$ ipython --no-banner

In [1]: import numpy as np

In [2]: np.set_printoptions(precision=3, suppress=True, linewidth=200)

In [3]: X = np.load("layer11.npy")

In [4]: X
Out[4]: 
array([[3, 2, 0, 0],
       [3, 3, 0, 3],
       [1, 3, 0, 3],
       [1, 0, 2, 2]])

In [5]: O, r_ = np.linalg.qr(X)

In [6]: np.abs(np.diag(r_))
Out[6]: array([4.472, 2.408, 1.8  , 1.238])

In [7]: round(np.trace(O @ O.T), 3)
Out[7]: np.float64(4.0)

In [8]: np.round(O @ r_, 3) + 0
Out[8]: 
array([[3., 2., 0., 0.],
       [3., 3., 0., 3.],
       [1., 3., 0., 3.],
       [1., 0., 2., 2.]])

In [9]: np.round(O.T @ O, 3) + 0
Out[9]: 
array([[1., 0., 0., 0.],
       [0., 1., 0., 0.],
       [0., 0., 1., 0.],
       [0., 0., 0., 1.]])

In [10]: A2 = X[0, 0] * X[1:] - np.outer(X[1:, 0], X[0])

In [11]: A2
Out[11]: 
array([[ 0,  3,  0,  9],
       [ 0,  7,  0,  9],
       [ 0, -2,  6,  6]])

In [12]: print(np.linalg.matrix_rank(A2), np.linalg.matrix_rank(X))
3 4

In [13]: print(np.flatnonzero(~A2.round(6).any(axis=1)))
[]

In [14]: X[:, 0] / X[0, 0]
Out[14]: array([1.   , 1.   , 0.333, 0.333])

In [15]: vec = np.array([3, 1, 3, -2])

In [16]: rhs = X @ vec

In [17]: coef, lr = np.zeros(4), 1 / np.linalg.norm(X, 2) ** 2

In [18]: for i in range(6):
    ...:     coef -= lr * X.T @ (X @ coef - rhs)
    ...:     if i % 2 == 0: print(i, round(np.linalg.norm(X @ coef - rhs), 3))
    ...: 
0 8.475
2 6.893
4 5.649

In [19]: round(np.linalg.cond(X), 3)
Out[19]: np.float64(14.109)

In [20]: O = X.astype(float).copy()

In [21]: for j in range(4):
    ...:     O[:, j] -= O[:, :j] @ (O[:, :j].T @ O[:, j])
    ...:     O[:, j] /= np.linalg.norm(O[:, j])
    ...: 

In [22]: np.round(O.T @ X, 3) + 0
Out[22]: 
array([[ 4.472,  4.025,  0.447,  3.13 ],
       [ 0.   ,  2.408, -0.747,  2.242],
       [ 0.   ,  0.   ,  1.8  ,  2.375],
       [ 0.   ,  0.   ,  0.   ,  1.238]])

In [23]: print(np.round(O.T @ O, 3) + 0)
[[1. 0. 0. 0.]
 [0. 1. 0. 0.]
 [0. 0. 1. 0.]
 [0. 0. 0. 1.]]
